>>> import numpy as np
>>> np.set_printoptions(precision=3, suppress=True, linewidth=160)
>>> data = np.array([[0, 4], [3, 3]])
>>> data[:, 1] = -3 * data[:, 0]
>>> print(data)
[[ 0  0]
 [ 3 -9]]
>>> x = np.array([3, 0])
>>> print(data @ (2 * x))
[ 0 18]
>>> print(np.sign((data @ x).round(6)))
[0 1]
>>> print(data @ np.eye(2)[0])
[0. 3.]
>>> print(data @ np.ones(2))
[ 0. -6.]
>>> print(np.linalg.norm(data @ x) <= np.linalg.norm(data, 2) * np.linalg.norm(x) + 1e-9)
True
>>> M = np.loadtxt("m.csv", delimiter=",")
>>> print(M)
[[-7.  0.  0.]
 [ 0.  0.  0.]
 [ 0.  2.  2.]]
>>> print(np.linalg.norm(M, axis=0))
[7. 2. 2.]
>>> print(M[0] @ M[2])
0.0
>>> M2 = np.array([[1, 0, 1], [-1, -3, 0]])
>>> Z = np.kron(M2, M)
>>> print(np.round(np.linalg.norm(Z, 2), 3), round(np.linalg.norm(M2, 2) * np.linalg.norm(M, 2), 3))
22.272 22.272
>>> print(np.flatnonzero(np.linalg.matrix_power((M != 0) + (M.T != 0) + np.eye(3), 3)[2]))
[1 2]
>>> print(np.sort(np.linalg.eigvals(M).real))
[-7.  0.  2.]
>>> print(round(np.linalg.det(M), 3))
0.0
>>> print((np.linalg.matrix_power((M != 0) + (M.T != 0) + np.eye(3), 3) > 0).astype(int))
[[1 0 0]
 [0 1 1]
 [0 1 1]]
>>> print(M @ M)
[[49.  0.  0.]
 [ 0.  0.  0.]
 [ 0.  4.  4.]]
>>> print(np.linalg.matrix_rank(M, rtol=0.1))
2
>>> print([round(float(x), 3) for x in np.linalg.svd(M, compute_uv=False)[:3]])
[7.0, 2.828, 0.0]
>>> print(np.round(np.linalg.norm(M, 2) / np.linalg.norm(M), 3))
0.927
>>> print(np.linalg.cond(M) > 100)
True
>>> rng = np.random.default_rng(33515)
>>> t = rng.uniform(0, 2 * np.pi, 26)
>>> O, _ = np.linalg.qr(np.array([[-0.4, 1.5], [1.6, 0.0], [0.8, 0.4]]))
>>> X = 5 * np.c_[np.cos(t), np.sin(t)] @ O.T
>>> print(X)
[[ 4.772  0.326  1.457]
 [ 4.864 -0.791  0.849]
 [-2.126  4.157  1.789]
 [ 4.466 -2.248 -0.083]
 [ 2.24  -4.119 -1.737]
 [-4.739 -0.464 -1.526]
 [ 2.159  3.652  2.645]
 [ 4.307 -2.525 -0.282]
 [ 3.018  3.069  2.544]
 [ 1.549  3.947  2.65 ]
 [ 1.739 -4.262 -1.952]
 [-4.353  2.45   0.227]
 [-4.375  2.412  0.2  ]
 [-0.394  4.381  2.377]
 [ 2.469  3.467  2.623]
 [-2.47   4.032  1.626]
 [-0.511  4.385  2.348]
 [ 2.58  -3.985 -1.57 ]
 [-4.092  2.827  0.511]
 [ 4.704  0.589  1.588]
 [ 0.647 -4.386 -2.313]
 [ 1.578  3.935  2.651]
 [ 4.444 -2.289 -0.112]
 [-2.684  3.937  1.515]
 [ 4.751 -1.5    0.417]
 [ 0.564  4.256  2.562]]
>>> Uu, sigma, vt = np.linalg.svd(X)
>>> evecs = vt[:(sigma > 1e-8).sum()]
>>> x = X[0] + 5 * X[15] + rng.integers(2) * np.eye(3)[2]
>>> print(x)
[-7.576 20.486  9.589]
>>> print(np.linalg.matrix_rank(np.vstack([X, x])))
2
>>> print(evecs.T @ evecs)
[[ 0.949 -0.109  0.192]
 [-0.109  0.769  0.407]
 [ 0.192  0.407  0.282]]
>>> Uu, sigma, vt = np.linalg.svd(X, full_matrices=False)
>>> print(np.cumsum(sigma ** 2) / np.sum(sigma ** 2))
[0.612 1.    1.   ]
>>> print(np.round(Uu.T @ X @ vt.T, 3) + 0)
[[19.953  0.     0.   ]
 [ 0.    15.871  0.   ]
 [ 0.     0.     0.   ]]
>>> print(Uu.shape, sigma.shape, vt.shape)
(26, 3) (3,) (3, 3)
>>> print(np.round(Uu.T @ Uu, 3) + 0)
[[1. 0. 0.]
 [0. 1. 0.]
 [0. 0. 1.]]
>>> print(np.round(sigma / sigma[0], 3) + 0)
[1.    0.795 0.   ]
>>> Ac = X - X.mean(axis=1)
Traceback (most recent call last):
  File "<python-input-44>", line 1, in <module>
    Ac = X - X.mean(axis=1)
         ~~^~~~~~~~~~~~~~~~
ValueError: operands could not be broadcast together with shapes (26,3) (26,) 
>>> Ac = X - X.mean(axis=0)
>>> Uu, sigma, vt = np.linalg.svd(Ac, full_matrices=False)
>>> print(np.linalg.matrix_rank(Ac))
2
>>> print(round((sigma ** 2).sum() ** 2 / (sigma ** 4).sum(), 3))
1.781
>>> print(np.round(sigma ** 2 / (sigma ** 2).sum(), 3) + 0)
[0.675 0.325 0.   ]
>>> print(np.abs(Uu[:, 0]).argmax())
17
>>> print((np.sign(Uu[:, 0]) == np.sign(Uu[0, 0])).astype(int))
[1 1 0 1 1 0 0 1 0 0 1 0 0 0 0 0 0 1 0 1 1 0 1 0 1 0]
>>> Ac = X - X.mean(axis=0)
>>> evecs = np.linalg.svd(Ac)[2][:2]
>>> M2 = Ac - Ac @ evecs.T @ evecs
>>> print((Ac @ evecs.T).std(axis=0))
[3.895 2.702]
>>> print(np.round(M2.std(axis=0), 3) + 0)
[0. 0. 0.]
>>> J = np.loadtxt("run10.csv", delimiter=",")
>>> print(J)
[[ 0.401 -1.602  1.37 ]
 [-0.015  0.011 -0.049]
 [ 0.183 -0.802  0.692]
 [ 0.015 -0.016  0.002]
 [-0.023 -0.019  0.017]
 [ 0.16  -0.804  0.753]
 [ 0.387 -1.591  1.401]
 [ 0.202 -0.764  0.682]
 [ 0.192 -0.807  0.706]
 [ 0.206 -0.779  0.685]
 [ 0.427 -1.599  1.381]
 [ 0.359 -1.609  1.403]
 [ 0.2   -0.776  0.735]
 [-0.007  0.007 -0.017]]
>>> Ac = (J - J.mean(axis=0)) / J.std(axis=0)
>>> print(np.argwhere(np.abs(Ac) > 2))
[]
>>> print(Ac.std(axis=0))
[1. 1. 1.]
>>> c = np.linalg.lstsq(np.delete(Ac, 2, axis=1), Ac[:, 2])[0]
>>> print(round(float(1 - np.var(Ac[:, 2] - np.delete(Ac, 2, axis=1) @ c)), 3))
0.998
>>> print(c)
[-0.069 -1.068]
>>> t = np.radians(120)
>>> Rm = np.eye(3)
>>> Rm[1, 1] = Rm[0, 0] = np.cos(t)
>>> Rm[1, 0], Rm[0, 1] = -np.sin(t), np.sin(t)
>>> print(Rm)
[[-0.5    0.866  0.   ]
 [-0.866 -0.5    0.   ]
 [ 0.     0.     1.   ]]
>>> M2 = J @ Rm.T
>>> print(np.round(np.linalg.det(Rm), 3), round(np.trace(Rm), 3))
1.0 0.0
>>> print(np.allclose(J @ J.T, M2 @ M2.T))
True
>>> cov = np.cov(J, rowvar=False)
>>> print(np.polyfit(J[:, 1], J[:, 2], 1))
[-0.877 -0.001]
>>> print(round(float(np.corrcoef(J[:, 1], J[:, 2])[0, 1]), 3))
-0.999
>>> print(J.std(axis=0))
[0.153 0.603 0.53 ]
>>> Uu, sigma, vt = np.linalg.svd(J)
>>> print(sigma)
[5.054 0.086 0.061]
>>> M2 = Uu[:, :1] @ np.diag(sigma[:1]) @ vt[:1]
>>> print(np.linalg.matrix_rank(J, rtol=0.05))
1
>>> print(round(np.abs(J - M2).max(), 3))
0.041
>>> O, _ = np.linalg.qr(np.array([[-0.1], [0.5]]))
>>> arr = O @ O.T
>>> print(arr)
[[ 0.038 -0.192]
 [-0.192  0.962]]
>>> Uu, sigma, vt = np.linalg.svd(arr)
>>> evecs = vt[:(sigma > 1e-8).sum()]
>>> x = arr[0] + 2 * arr[1] + rng.integers(2) * np.eye(2)[0]
>>> print(x)
[0.654 1.731]
>>> print(np.linalg.matrix_rank(np.vstack([arr, x])))
2
>>> print(np.allclose(evecs.T @ evecs @ x, x))
False
>>> print(round(np.linalg.norm(x - evecs.T @ evecs @ x), 3))
0.981
>>> r = np.linalg.matrix_rank(arr)
>>> print(r)
1
>>> ns = np.linalg.svd(arr)[2][r:].T
>>> print(np.linalg.matrix_rank(arr.T @ arr), np.linalg.matrix_rank(arr @ arr.T))
1 1
>>> print(np.round(arr @ ns, 3) + 0)
[[0.]
 [0.]]
>>> print([int(np.linalg.matrix_rank(arr[:, :j + 1])) for j in range(2)])
[1, 1]
>>> print(ns[:, 0] / ns[np.abs(ns[:, 0]).round(6).argmax(), 0])
[1.  0.2]
>>> print([int(np.linalg.matrix_rank(np.delete(arr, i, axis=0))) for i in range(2)])
[1, 1]
>>> print(ns @ ns.T)
[[0.962 0.192]
 [0.192 0.038]]
>>> print(np.unique(arr.round(6), axis=0).shape)
(2, 2)
>>> print(np.allclose(arr[:-1].T @ np.linalg.lstsq(arr[:-1].T, arr[-1])[0], arr[-1]))
True
>>> print(np.linalg.lstsq(arr[:-1].T, arr[-1])[2])
1
>>> print(np.abs(np.diag(np.linalg.qr(arr)[1])) > 1e-9)
[ True False]
>>> P = np.triu(np.array([[-3, 2], [0, -3]]), 1) + np.eye(2)
>>> M2 = P @ arr @ np.linalg.inv(P)
>>> print(M2)
[[-0.346  2.423]
 [-0.192  1.346]]
>>> print(round(float(np.linalg.det(M2)), 3))
-0.0
>>> print(P @ arr - arr @ P)
[[-0.385  1.846]
 [ 0.     0.385]]
>>> x = np.array([-9, 0])
>>> print(np.linalg.eigvalsh(2 * arr - np.eye(2)))
[-1.  1.]
>>> print(arr @ x)
[-0.346  1.731]
>>> print(np.round((x - arr @ x) @ (arr @ x), 3))
-0.0
>>> M2 = np.array([[0], [-1]])
>>> F = np.block([[np.zeros((2, 2)), M2], [M2.T, np.zeros((1, 1))]])
>>> print(F)
[[ 0.  0.  0.]
 [ 0.  0. -1.]
 [ 0. -1.  0.]]
>>> vals, evecs = np.linalg.eigh(F)
>>> x = np.array([-7, 6, -3])
>>> print(x @ F @ x)
36.0
>>> print(np.round(evecs * np.abs(vals) @ evecs.T, 3) + 0)
[[0. 0. 0.]
 [0. 1. 0.]
 [0. 0. 1.]]
>>> M2 = np.array([[-3, 3], [2, -3], [1, 0]])
>>> print(np.vstack([F, M2.T]).shape)
(5, 3)
>>> print(M2.T @ F.T)
[[ 0. -1. -2.]
 [ 0.  0.  3.]]
>>> print(np.linalg.matrix_rank(F @ M2))
2
>>> print(np.einsum("ik,kj->ji", F, M2))
[[ 0. -1. -2.]
 [ 0.  0.  3.]]
>>> print(np.einsum("ik,kj->ij", F, M2))
[[ 0.  0.]
 [-1.  0.]
 [-2.  3.]]
>>> print(np.linalg.matrix_rank(np.vstack([F, M2.T])))
3
>>> print(np.einsum("ij->j", F))
[ 0. -1. -1.]
>>> print(F @ M2)
[[ 0.  0.]
 [-1.  0.]
 [-2.  3.]]
>>> print(np.allclose(data[:-1].T @ np.linalg.lstsq(data[:-1].T, data[-1])[0], data[-1]))
False
>>> print(data @ np.linalg.pinv(data) @ data)
[[ 0.  0.]
 [ 3. -9.]]
>>> print(round(np.trace(np.linalg.pinv(data) @ data), 3))
1.0
>>> Z = 10 * np.array([[0.4, 1.0, 0.4], [0.8, 0.5, 0.8]])
>>> idx = rng.integers(0, 2, 18)
>>> W0 = Z[idx] + rng.normal(size=(18, 3))
>>> print(W0)
[[ 3.938  9.977  3.654]
 [ 4.055 11.892  3.914]
 [ 9.681  5.558  8.467]
 [ 8.551  3.112  6.629]
 [ 9.504  5.3    7.8  ]
 [ 3.194 11.109  3.689]
 [ 3.168 11.105  2.991]
 [ 3.632  8.621  4.384]
 [ 9.664  4.351  6.973]
 [ 3.486  9.608  4.202]
 [ 5.806  4.746  8.285]
 [ 8.392  3.459  8.664]
 [ 7.141  4.332  9.678]
 [ 4.259  9.157  5.071]
 [ 2.876  7.28   1.406]
 [ 8.401  5.98   9.175]
 [ 4.457 10.324  4.154]
 [ 8.98   4.632  7.899]]
>>> Z = W0[[1, 4]].astype(float)
>>> for _ in range(3):
...     idx = np.linalg.norm(W0[:, None] - Z, axis=-1).argmin(axis=1)
...     Z = np.array([W0[idx == j].mean(axis=0) for j in range(2)])
... 
>>> print(idx)
[0 0 1 1 1 0 0 0 1 0 1 1 1 0 0 1 0 1]
>>> print(np.abs(Z[1] - Z[0]).argmax())
1
>>> Ac = W0 - W0.mean(axis=0)
>>> evecs = np.linalg.svd(Ac)[2][:2]
>>> M2 = Ac - Ac @ evecs.T @ evecs
>>> print(np.linalg.norm(M2, axis=1).round(6).argmax())
10
>>> print((Ac @ evecs.T).std(axis=0))
[4.28 1.23]
>>> print(round(float(np.linalg.norm(M2) / np.linalg.norm(Ac)), 3))
0.208
>>> idx = rng.permutation(3)
>>> M2 = W0[:, idx] * rng.choice([-1, 1], 3)
>>> print(M2)
[[ -3.938   3.654  -9.977]
 [ -4.055   3.914 -11.892]
 [ -9.681   8.467  -5.558]
 [ -8.551   6.629  -3.112]
 [ -9.504   7.8    -5.3  ]
 [ -3.194   3.689 -11.109]
 [ -3.168   2.991 -11.105]
 [ -3.632   4.384  -8.621]
 [ -9.664   6.973  -4.351]
 [ -3.486   4.202  -9.608]
 [ -5.806   8.285  -4.746]
 [ -8.392   8.664  -3.459]
 [ -7.141   9.678  -4.332]
 [ -4.259   5.071  -9.157]
 [ -2.876   1.406  -7.28 ]
 [ -8.401   9.175  -5.98 ]
 [ -4.457   4.154 -10.324]
 [ -8.98    7.899  -4.632]]
>>> Uu, _, vt = np.linalg.svd(W0.T @ M2)
>>> print(idx)
[0 2 1]
>>> x = np.array([2, 2, 0])
>>> target = M2 @ x
>>> print(np.round(np.linalg.lstsq(M2, target)[0], 3) + 0)
[2. 2. 0.]
>>> print(np.round(np.linalg.solve(M2.T @ M2, M2.T @ target), 3) + 0)
[2. 2. 0.]
>>> target = target + 0.3 * rng.normal(size=18)
>>> print(target)
[-0.588 -0.218 -1.858 -4.303 -3.597  1.023 -0.345  1.312 -4.765  1.324  4.914  1.04   4.159  1.401 -2.289  1.402 -0.662 -1.963]
>>> c, *_ = np.linalg.lstsq(M2, target)
>>> print(c.round())
[ 2.  2. -0.]
>>> print(c)
[ 1.85   1.843 -0.005]
>>> print([round(float(np.linalg.norm(np.linalg.solve(M2.T @ M2 + lam * np.eye(3), M2.T @ target))), 2) for lam in (0, 1, 10, 100)])
[2.61, 2.46, 1.63, 0.38]
>>> x = np.array([1, 1, 3])
>>> target = J @ x
>>> print(np.linalg.lstsq(J, target)[0])
[1. 1. 3.]
>>> try:
...     np.linalg.solve(J, target)
... except np.linalg.LinAlgError as e:
...     print(repr(e))
... 
LinAlgError('Last 2 dimensions of the array must be square')
>>> print(target)
[ 2.909 -0.151  1.457  0.005  0.009  1.615  2.999  1.484  1.503  1.482  2.971  2.959  1.629 -0.051]
>>> print(np.round(np.linalg.pinv(J) @ J, 3) + 0)
[[1. 0. 0.]
 [0. 1. 0.]
 [0. 0. 1.]]
>>> target = target + 0.05 * rng.normal(size=14)
>>> print(target)
[ 2.875 -0.183  1.456 -0.007  0.062  1.652  2.915  1.489  1.546  1.499  2.968  2.972  1.633 -0.057]
>>> c, *_ = np.linalg.lstsq(J, target)
>>> print(c.round())
[1. 1. 3.]
>>> print(np.round(J.T @ (target - J @ c), 3) + 0)
[0. 0. 0.]
>>> M2 = np.array([[1, 0, -1], [0, 0, 0], [-1, 1, 2]])
>>> m1 = M2 - M2.T
>>> print(m1)
[[ 0  0  0]
 [ 0  0 -1]
 [ 0  1  0]]
>>> W1 = np.array([[-3, 3, 1, 3, -1], [3, 3, 1, -3, -2], [1, 0, 3, 3, 3]])
>>> c = np.array([-3, -2, 3, 3, 3])
>>> act = np.maximum(m1 @ W1 + c, 0)
>>> print(act)
[[0 0 3 3 3]
 [0 0 0 0 0]
 [0 1 4 0 1]]
>>> print((act > 0).mean(axis=0))
[0.    0.333 0.667 0.333 0.667]
>>> Z = np.array([[3, 5], [2, 6], [7, 1], [7, 8], [9, 9]])
>>> print(W1 @ Z)
[[ 16  19]
 [-17  -8]
 [ 72  59]]
>>> print((act @ Z).round(6).argmax(axis=1))
[0 0 0]
